$ python3 -q
>>> import numpy as np
>>> import numpy.linalg as la
>>> np.set_printoptions(suppress=True, linewidth=100)
>>> A2 = np.array([[5, -1, -5, 2, -1, -1, 5, 3, 2, -3, 3, 4],
...     [1, 0, -2, -3, -2, 5, -5, -4, 2, 1, 4, 4],
...     [-2, 3, -1, -3, -1, -5, 1, -5, -1, 3, 2, 3],
...     [1, -2, -4, 3, -4, 0, 1, 4, 0, 0, -5, -2],
...     [-3, 2, 1, 5, -3, -4, 5, -4, -4, 2, 2, -2],
...     [-5, -4, 2, 0, 1, -1, -2, 4, -2, 5, -5, -1],
...     [4, 5, -5, 0, 1, 2, 5, -1, 5, 4, -2, 5],
...     [5, 0, 3, -1, 2, 0, -4, -1, -2, -2, -3, -2],
...     [-1, 2, 0, -3, 4, -4, 3, 0, 0, 0, 0, 2],
...     [-1, -3, 4, 4, 1, 5, 0, 1, 5, -3, -5, 4],
...     [3, 3, 1, -1, -2, 4, 4, -5, -2, 0, 1, -5],
...     [3, -1, 5, 4, 5, 1, 4, -4, 1, 2, -4, 1]])
>>> X = A2 - A2.T
>>> X
array([[  0,  -2,  -3,   1,   2,   4,   1,  -2,   3,  -2,   0,   1],
       [  2,   0,  -5,  -1,  -4,   9, -10,  -4,   0,   4,   1,   5],
       [  3,   5,   0,   1,  -2,  -7,   6,  -8,  -1,  -1,   1,  -2],
       [ -1,   1,  -1,   0,  -9,   0,   1,   5,   3,  -4,  -4,  -6],
       [ -2,   4,   2,   9,   0,  -5,   4,  -6,  -8,   1,   4,  -7],
       [ -4,  -9,   7,   0,   5,   0,  -4,   4,   2,   0,  -9,  -2],
       [ -1,  10,  -6,  -1,  -4,   4,   0,   3,   2,   4,  -6,   1],
       [  2,   4,   8,  -5,   6,  -4,  -3,   0,  -2,  -3,   2,   2],
       [ -3,   0,   1,  -3,   8,  -2,  -2,   2,   0,  -5,   2,   1],
       [  2,  -4,   1,   4,  -1,   0,  -4,   3,   5,   0,  -5,   2],
       [  0,  -1,  -1,   4,  -4,   9,   6,  -2,  -2,   5,   0,  -1],
       [ -1,  -5,   2,   6,   7,   2,  -1,  -2,  -1,  -2,   1,   0]])
>>> r0 = np.array([2, 0, -2, 2, 0, 3, -1, -1, -2, 1, -2, -2])
>>> A2 = X + np.outer(r0, np.eye(12)[6])
>>> round(la.det(A2) / la.det(X), 1), np.round(1 + la.solve(X, r0)[6], 1)
(np.float64(0.0), np.float64(0.0))
>>> la.matrix_rank(la.inv(A2) - la.inv(X), tol=1e-8)
np.int64(1)
>>> A2
array([[  0.,  -2.,  -3.,   1.,   2.,   4.,   3.,  -2.,   3.,  -2.,   0.,   1.],
       [  2.,   0.,  -5.,  -1.,  -4.,   9., -10.,  -4.,   0.,   4.,   1.,   5.],
       [  3.,   5.,   0.,   1.,  -2.,  -7.,   4.,  -8.,  -1.,  -1.,   1.,  -2.],
       [ -1.,   1.,  -1.,   0.,  -9.,   0.,   3.,   5.,   3.,  -4.,  -4.,  -6.],
       [ -2.,   4.,   2.,   9.,   0.,  -5.,   4.,  -6.,  -8.,   1.,   4.,  -7.],
       [ -4.,  -9.,   7.,   0.,   5.,   0.,  -1.,   4.,   2.,   0.,  -9.,  -2.],
       [ -1.,  10.,  -6.,  -1.,  -4.,   4.,  -1.,   3.,   2.,   4.,  -6.,   1.],
       [  2.,   4.,   8.,  -5.,   6.,  -4.,  -4.,   0.,  -2.,  -3.,   2.,   2.],
       [ -3.,   0.,   1.,  -3.,   8.,  -2.,  -4.,   2.,   0.,  -5.,   2.,   1.],
       [  2.,  -4.,   1.,   4.,  -1.,   0.,  -3.,   3.,   5.,   0.,  -5.,   2.],
       [  0.,  -1.,  -1.,   4.,  -4.,   9.,   4.,  -2.,  -2.,   5.,   0.,  -1.],
       [ -1.,  -5.,   2.,   6.,   7.,   2.,  -3.,  -2.,  -1.,  -2.,   1.,   0.]])
>>> print(la.matrix_rank(A2 - X))
1
